$ ipython --no-banner

In [1]: import numpy as np

In [2]: np.set_printoptions(precision=3, suppress=True, linewidth=120)

In [3]: def tidy(a):
   ...:     return np.round(a, 3) + 0
   ...: 

In [4]: u = np.array([-1, -3, -1])

In [5]: F = 5 * np.eye(3) + np.outer(u, u)

In [6]: print(F)
[[ 6.  3.  1.]
 [ 3. 14.  3.]
 [ 1.  3.  6.]]

In [7]: # symmetric

In [8]: out = np.linalg.inv(F)

In [9]: print(np.allclose(out, F.T))
False

In [10]: print(tidy(np.linalg.slogdet(F)[0]))
1.0

In [11]: tidy(np.linalg.cond(F))
Out[11]: np.float64(3.2)

In [12]: tidy(np.linalg.det(F) * np.linalg.det(out))
Out[12]: np.float64(1.0)

In [13]: print((np.abs(out) > 1e-9).astype(int))
[[1 1 1]
 [1 1 1]
 [1 1 1]]

In [14]: tidy(out)
Out[14]: 
array([[ 0.188, -0.038, -0.012],
       [-0.038,  0.088, -0.038],
       [-0.012, -0.038,  0.188]])

In [15]: P = np.triu(np.array([[1, 0, 1], [0, 1, 0], [1, 2, 2]]), 1) + np.eye(3)

In [16]: out = P @ F @ np.linalg.inv(P)

In [17]: print(P @ F - F @ P)
[[ 1.  3.  0.]
 [ 0.  0. -3.]
 [ 0.  0. -1.]]

In [18]: np.trace(out), np.trace(F)
Out[18]: (np.float64(26.0), np.float64(26.0))

In [19]: M = np.loadtxt("layer8.csv", delimiter=",")

In [20]: print(M)
[[ 2. -2.  1.]
 [-1. -2.  0.]
 [-1.  0. -1.]
 [ 2. -2.  1.]]

In [21]: out = np.array([[2, 0], [0, 4], [2, 4]])

In [22]: np.linalg.matrix_rank(M @ out)
Out[22]: np.int64(2)

In [23]: print(np.einsum("ik,kj->ij", M, out))
[[ 6. -4.]
 [-2. -8.]
 [-4. -4.]
 [ 6. -4.]]

In [24]: np.einsum("ik,kj->ji", M, out)
Out[24]: 
array([[ 6., -2., -4.,  6.],
       [-4., -8., -4., -4.]])

In [25]: x0 = np.array([0, 3, 3])

In [26]: rhs = M @ x0

In [27]: print(tidy(np.linalg.lstsq(M, rhs)[0]))
[0. 3. 3.]

In [28]: tidy(np.linalg.solve(M.T @ M, M.T @ rhs))
Out[28]: array([0., 3., 3.])

In [29]: tidy(np.linalg.pinv(M) @ M)
Out[29]: 
array([[1., 0., 0.],
       [0., 1., 0.],
       [0., 0., 1.]])

In [30]: rng = np.random.default_rng(47833)

In [31]: rhs = rhs + 0.02 * rng.normal(size=4)

In [32]: tidy(rhs)
Out[32]: array([-3.002, -5.971, -3.028, -2.996])

In [33]: coef, *_ = np.linalg.lstsq(M, rhs)

In [34]: print(tidy(M.T @ (rhs - M @ coef)))
[0. 0. 0.]

In [35]: coef.round()
Out[35]: array([-0.,  3.,  3.])
